>>> import numpy as np
>>> np.set_printoptions(precision=1, suppress=True, linewidth=100, floatmode="fixed")
>>> M = np.load("data.npy")
>>> print(M)
[[ 5  6  7  8  9 10 11 12]
 [13 14 15 16 17 18 19 20]
 [21 22 23 24 25 26 27 28]
 [29 30 31 32 33 34 35 36]
 [37 38 39 40 41 42 43 44]
 [45 46 47 48 49 50 51 52]
 [53 54 55 56 57 58 59 60]
 [61 62 63 64 65 66 67 68]
 [69 70 71 72 73 74 75 76]
 [77 78 79 80 81 82 83 84]
 [85 86 87 88 89 90 91 92]]
>>> Uu, sig, vt = np.linalg.svd(M)
>>> print(sig.round(1) + 0)
[513.5   9.9   0.0   0.0   0.0   0.0   0.0   0.0]
>>> out = Uu[:, :2] @ np.diag(sig[:2]) @ vt[:2]
>>> print(out)
[[ 5.0  6.0  7.0  8.0  9.0 10.0 11.0 12.0]
 [13.0 14.0 15.0 16.0 17.0 18.0 19.0 20.0]
 [21.0 22.0 23.0 24.0 25.0 26.0 27.0 28.0]
 [29.0 30.0 31.0 32.0 33.0 34.0 35.0 36.0]
 [37.0 38.0 39.0 40.0 41.0 42.0 43.0 44.0]
 [45.0 46.0 47.0 48.0 49.0 50.0 51.0 52.0]
 [53.0 54.0 55.0 56.0 57.0 58.0 59.0 60.0]
 [61.0 62.0 63.0 64.0 65.0 66.0 67.0 68.0]
 [69.0 70.0 71.0 72.0 73.0 74.0 75.0 76.0]
 [77.0 78.0 79.0 80.0 81.0 82.0 83.0 84.0]
 [85.0 86.0 87.0 88.0 89.0 90.0 91.0 92.0]]
>>> print(np.linalg.matrix_rank(M, rtol=0.05))
1
>>> Uu, sig, vt = np.linalg.svd(M, full_matrices=False)
>>> print(np.cumsum(sig ** 2) / np.sum(sig ** 2))
[1.0 1.0 1.0 1.0 1.0 1.0 1.0 1.0]
>>> print(np.round(Uu.T @ M @ vt.T, 1) + 0)
[[513.5   0.0   0.0   0.0   0.0   0.0   0.0   0.0]
 [  0.0   9.9   0.0   0.0   0.0   0.0   0.0   0.0]
 [  0.0   0.0   0.0   0.0   0.0   0.0   0.0   0.0]
 [  0.0   0.0   0.0   0.0   0.0   0.0   0.0   0.0]
 [  0.0   0.0   0.0   0.0   0.0   0.0   0.0   0.0]
 [  0.0   0.0   0.0   0.0   0.0   0.0   0.0   0.0]
 [  0.0   0.0   0.0   0.0   0.0   0.0   0.0   0.0]
 [  0.0   0.0   0.0   0.0   0.0   0.0   0.0   0.0]]
>>> print(np.abs(Uu[:, 0]).round(6).argmax())
10
>>> print(sig.round(1) + 0)
[513.5   9.9   0.0   0.0   0.0   0.0   0.0   0.0]
>>> print(np.round(vt @ vt.T, 1) + 0)
[[1.0 0.0 0.0 0.0 0.0 0.0 0.0 0.0]
 [0.0 1.0 0.0 0.0 0.0 0.0 0.0 0.0]
 [0.0 0.0 1.0 0.0 0.0 0.0 0.0 0.0]
 [0.0 0.0 0.0 1.0 0.0 0.0 0.0 0.0]
 [0.0 0.0 0.0 0.0 1.0 0.0 0.0 0.0]
 [0.0 0.0 0.0 0.0 0.0 1.0 0.0 0.0]
 [0.0 0.0 0.0 0.0 0.0 0.0 1.0 0.0]
 [0.0 0.0 0.0 0.0 0.0 0.0 0.0 1.0]]
>>> print(np.abs(vt[0]))
[0.3 0.3 0.3 0.4 0.4 0.4 0.4 0.4]
>>> X = np.loadtxt("block9.csv", delimiter=",")
>>> print(X)
[[  1.0  -4.0  16.0 -64.0]
 [  1.0  -3.0   9.0 -27.0]
 [  1.0  -2.0   4.0  -8.0]
 [  1.0  -1.0   1.0  -1.0]
 [  1.0   0.0   0.0   0.0]
 [  1.0   1.0   1.0   1.0]
 [  1.0   2.0   4.0   8.0]
 [  1.0   3.0   9.0  27.0]
 [  1.0   4.0  16.0  64.0]
 [  1.0   5.0  25.0 125.0]
 [  1.0   6.0  36.0 216.0]]
>>> # column 3 is much longer than the rest
>>> x = np.array([0, 4, 1, 1])
>>> rhs = X @ x
>>> print(np.round(np.linalg.lstsq(X, rhs)[0], 1) + 0)
[0.0 4.0 1.0 1.0]
>>> print(np.round(np.linalg.solve(X.T @ X, X.T @ rhs), 1) + 0)
[0.0 4.0 1.0 1.0]
>>> rng = np.random.default_rng(12)
>>> rhs = rhs + 0.1 * rng.normal(size=11)
>>> print(rhs)
[-64.0 -29.9 -11.9  -3.9   0.2   5.9  19.9  47.9  96.0 170.1 276.0]
>>> coef, *_ = np.linalg.lstsq(X, rhs)
>>> print([round(float(np.linalg.norm(np.linalg.solve(X.T @ X + lam * np.eye(4), X.T @ rhs))), 2) for lam in (0, 1, 10, 100)])
[4.2, 4.03, 3.04, 1.55]
>>> print(coef.round())
[0.0 4.0 1.0 1.0]
>>> proj = X @ np.linalg.solve(X.T @ X, X.T)
>>> print(np.trace(proj))
4.0
>>> print(proj @ X[:, 0])
[1.0 1.0 1.0 1.0 1.0 1.0 1.0 1.0 1.0 1.0 1.0]
>>> print(np.linalg.matrix_rank(np.eye(11) - proj))
7
>>> print(proj.round(1) + 0)
[[ 0.8  0.3  0.1 -0.1 -0.1 -0.1  0.0  0.1  0.1  0.1 -0.1]
 [ 0.3  0.3  0.2  0.2  0.1  0.0  0.0 -0.1 -0.1  0.0  0.1]
 [ 0.1  0.2  0.3  0.3  0.2  0.1  0.0 -0.1 -0.1 -0.1  0.1]
 [-0.1  0.2  0.3  0.3  0.2  0.2  0.1  0.0 -0.1 -0.1  0.1]
 [-0.1  0.1  0.2  0.2  0.2  0.2  0.1  0.1  0.0  0.0  0.0]
 [-0.1  0.0  0.1  0.2  0.2  0.2  0.2  0.2  0.1  0.0 -0.1]
 [ 0.0  0.0  0.0  0.1  0.1  0.2  0.2  0.2  0.2  0.1 -0.1]
 [ 0.1 -0.1 -0.1  0.0  0.1  0.2  0.2  0.3  0.3  0.2 -0.1]
 [ 0.1 -0.1 -0.1 -0.1  0.0  0.1  0.2  0.3  0.3  0.2  0.1]
 [ 0.1  0.0 -0.1 -0.1  0.0  0.0  0.1  0.2  0.2  0.3  0.3]
 [-0.1  0.1  0.1  0.1  0.0 -0.1 -0.1 -0.1  0.1  0.3  0.8]]
>>> out = X + rng.integers(-2, 3, (11, 1)) @ rng.integers(-2, 3, (1, 4))
>>> print(out)
[[  1.0  -4.0  16.0 -64.0]
 [  1.0  -3.0   9.0 -27.0]
 [  1.0  -2.0   4.0  -8.0]
 [  1.0  -3.0  -3.0   1.0]
 [  1.0   1.0   2.0  -1.0]
 [  1.0   0.0  -1.0   2.0]
 [  1.0   1.0   2.0   9.0]
 [  1.0   3.0   9.0  27.0]
 [  1.0   3.0  14.0  65.0]
 [  1.0   5.0  25.0 125.0]
 [  1.0   8.0  40.0 214.0]]
>>> print(np.linalg.matrix_rank(out - X, tol=1e-8))
1
>>> print(np.abs(out - X).sum(axis=1))
[0.0 0.0 0.0 8.0 4.0 4.0 4.0 0.0 4.0 0.0 8.0]
>>> print(out - X)
[[ 0.0  0.0  0.0  0.0]
 [ 0.0  0.0  0.0  0.0]
 [ 0.0  0.0  0.0  0.0]
 [ 0.0 -2.0 -4.0  2.0]
 [ 0.0  1.0  2.0 -1.0]
 [ 0.0 -1.0 -2.0  1.0]
 [ 0.0 -1.0 -2.0  1.0]
 [ 0.0  0.0  0.0  0.0]
 [ 0.0 -1.0 -2.0  1.0]
 [ 0.0  0.0  0.0  0.0]
 [ 0.0  2.0  4.0 -2.0]]
>>> arr = -1 * np.eye(9) + np.ones((9, 9))
>>> print(arr)
[[0.0 1.0 1.0 1.0 1.0 1.0 1.0 1.0 1.0]
 [1.0 0.0 1.0 1.0 1.0 1.0 1.0 1.0 1.0]
 [1.0 1.0 0.0 1.0 1.0 1.0 1.0 1.0 1.0]
 [1.0 1.0 1.0 0.0 1.0 1.0 1.0 1.0 1.0]
 [1.0 1.0 1.0 1.0 0.0 1.0 1.0 1.0 1.0]
 [1.0 1.0 1.0 1.0 1.0 0.0 1.0 1.0 1.0]
 [1.0 1.0 1.0 1.0 1.0 1.0 0.0 1.0 1.0]
 [1.0 1.0 1.0 1.0 1.0 1.0 1.0 0.0 1.0]
 [1.0 1.0 1.0 1.0 1.0 1.0 1.0 1.0 0.0]]
>>> print([round(float(np.linalg.det(arr[:i, :i])), 2) + 0 for i in range(1, 10)])
[0.0, -1.0, 2.0, -3.0, 4.0, -5.0, 6.0, -7.0, 8.0]
>>> print(np.all(np.linalg.eigvalsh(arr) > 0))
False
>>> print(round(np.linalg.eigvalsh(arr).min(), 1))
-1.0
